$ ipython --no-banner

In [1]: import numpy as np

In [2]: import numpy.linalg as la

In [3]: np.set_printoptions(suppress=True, linewidth=200)

In [4]: rnd = lambda a: np.round(a, 3) + 0

In [5]: mat = np.loadtxt("layer8.csv", delimiter=",")

In [6]: print(mat)
[[ 5.3  6.  -2. ]
 [-7.  -7.7 -7. ]
 [ 5.   6.  -1.7]]

In [7]: def softmax(z):
   ...:     e = np.exp(z - z.max(axis=-1, keepdims=True))
   ...:     return e / e.sum(axis=-1, keepdims=True)
   ...: 

In [8]: print(rnd(softmax(10 * mat[1])))
[0.5 0.  0.5]

In [9]: scores = mat @ mat.T / np.sqrt(3)

In [10]: print(softmax(scores).round(6).argmax(axis=1))
[0 1 0]

In [11]: J = np.loadtxt("arr.csv", delimiter=",")

In [12]: print(rnd(J))
[[0.1   0.1   0.05  0.15  0.1   0.15  0.05  0.15  0.    0.05  0.1  ]
 [0.043 0.13  0.13  0.13  0.043 0.    0.087 0.13  0.13  0.043 0.13 ]
 [0.118 0.    0.235 0.118 0.176 0.118 0.059 0.    0.    0.059 0.118]
 [0.    0.15  0.15  0.2   0.    0.05  0.05  0.15  0.1   0.05  0.1  ]
 [0.071 0.143 0.143 0.071 0.071 0.143 0.071 0.071 0.    0.143 0.071]
 [0.045 0.136 0.136 0.045 0.136 0.091 0.091 0.045 0.091 0.136 0.045]
 [0.053 0.105 0.053 0.    0.158 0.105 0.158 0.105 0.105 0.053 0.105]
 [0.107 0.107 0.107 0.071 0.071 0.107 0.071 0.143 0.071 0.036 0.107]
 [0.136 0.136 0.091 0.091 0.091 0.045 0.091 0.091 0.091 0.    0.136]
 [0.056 0.167 0.056 0.    0.167 0.111 0.056 0.111 0.056 0.111 0.111]
 [0.158 0.105 0.158 0.    0.053 0.    0.158 0.105 0.105 0.053 0.105]]

In [13]: # rows sum to 1

In [14]: f = np.array([2, 0, 0, 1, 2, 1, 3, 2, 2, 3, 1])

In [15]: A2 = J + np.outer(f, np.eye(11)[5])

In [16]: print(rnd(la.det(A2) / la.det(J)), rnd(1 + la.solve(J, f)[5]))
9.732 9.732

In [17]: print(la.matrix_rank(A2 - J))
1

In [18]: M = np.load("test9.npy")

In [19]: print(rnd(M))
[[  5.398  11.053  -0.4    -4.295  -3.121   1.725 -12.155  -5.931  -3.637  -4.606]
 [ -3.795  -4.806  13.416   6.833   1.771  -3.543   1.768   0.251  -3.798  10.124]
 [  1.526  -0.176 -14.734  -5.459  -0.411   3.082   4.109   2.686   6.046  -8.967]
 [  0.535  -2.147 -14.398  -4.594   0.154   2.718   6.206   3.697   6.587  -7.983]
 [ -5.614 -10.772   3.623   5.398   3.143  -2.363  10.987   5.212   2.231   6.471]
 [  5.096  10.934   1.835  -3.412  -3.018   1.236 -12.617  -6.259  -4.504  -3.189]
 [ -2.352  -7.305 -10.848  -1.329   1.716   1.204  10.986   5.873   6.918  -3.771]
 [  2.237   7.118  11.068   1.481  -1.656  -1.278 -10.837  -5.811  -6.943   3.98 ]
 [  3.675   4.519 -13.586  -6.789  -1.695   3.537  -1.404  -0.065   3.966 -10.115]
 [ -2.672  -2.242  14.501   6.278   1.084  -3.392  -1.365  -1.332  -5.121   9.778]
 [  5.61   10.324  -5.568  -5.96   -3.078   2.707  -9.974  -4.627  -1.287  -7.488]
 [ -4.948 -10.822  -2.682   3.053   2.96   -1.041  12.718   6.347   4.809   2.625]
 [  5.344   9.072  -8.689  -6.66   -2.823   3.179  -7.756  -3.398   0.411  -8.908]
 [  5.236  11.014   0.908  -3.79   -3.069   1.443 -12.46   -6.14   -4.155  -3.789]
 [  4.848   7.519 -11.026  -6.954  -2.459   3.442  -5.413  -2.144   1.895  -9.729]
 [  5.618  10.411  -5.258  -5.876  -3.092   2.654 -10.153  -4.728  -1.443  -7.332]
 [  4.964   7.855 -10.602  -6.921  -2.541   3.402  -5.898  -2.402   1.607  -9.601]
 [ -5.343 -11.049  -0.077   4.114   3.105  -1.624  12.278   6.013   3.829   4.312]
 [ -0.676  -4.418 -13.383  -3.362   0.824   2.167   8.456   4.751   6.955  -6.465]
 [  4.229  10.049   5.843  -1.578  -2.644   0.259 -12.7    -6.483  -5.828  -0.382]
 [  5.408  11.052  -0.496  -4.331  -3.124   1.745 -12.129  -5.914  -3.598  -4.665]
 [  2.673   7.82   10.189   0.888  -1.881  -0.988 -11.381  -6.037  -6.827   3.163]
 [ -2.153  -1.126  14.698   5.934   0.776  -3.267  -2.655  -1.972  -5.584   9.458]]

In [20]: # null space of dimension 8

In [21]: cen = M - M.mean(axis=0)

In [22]: vecs = la.svd(cen)[2][:2]

In [23]: A2 = cen - cen @ vecs.T @ vecs

In [24]: print(la.norm(A2, axis=1).round(6).argmax())
0

In [25]: print(rnd((cen @ vecs.T).std(axis=0)))
[14.212 12.992]

In [26]: print(rnd(np.cov(cen @ vecs.T, rowvar=False)))
[[211.156   0.   ]
 [  0.    176.47 ]]

In [27]: print(rnd(np.diag(vecs.T @ vecs)))
[0.079 0.305 0.544 0.122 0.025 0.031 0.409 0.105 0.123 0.256]
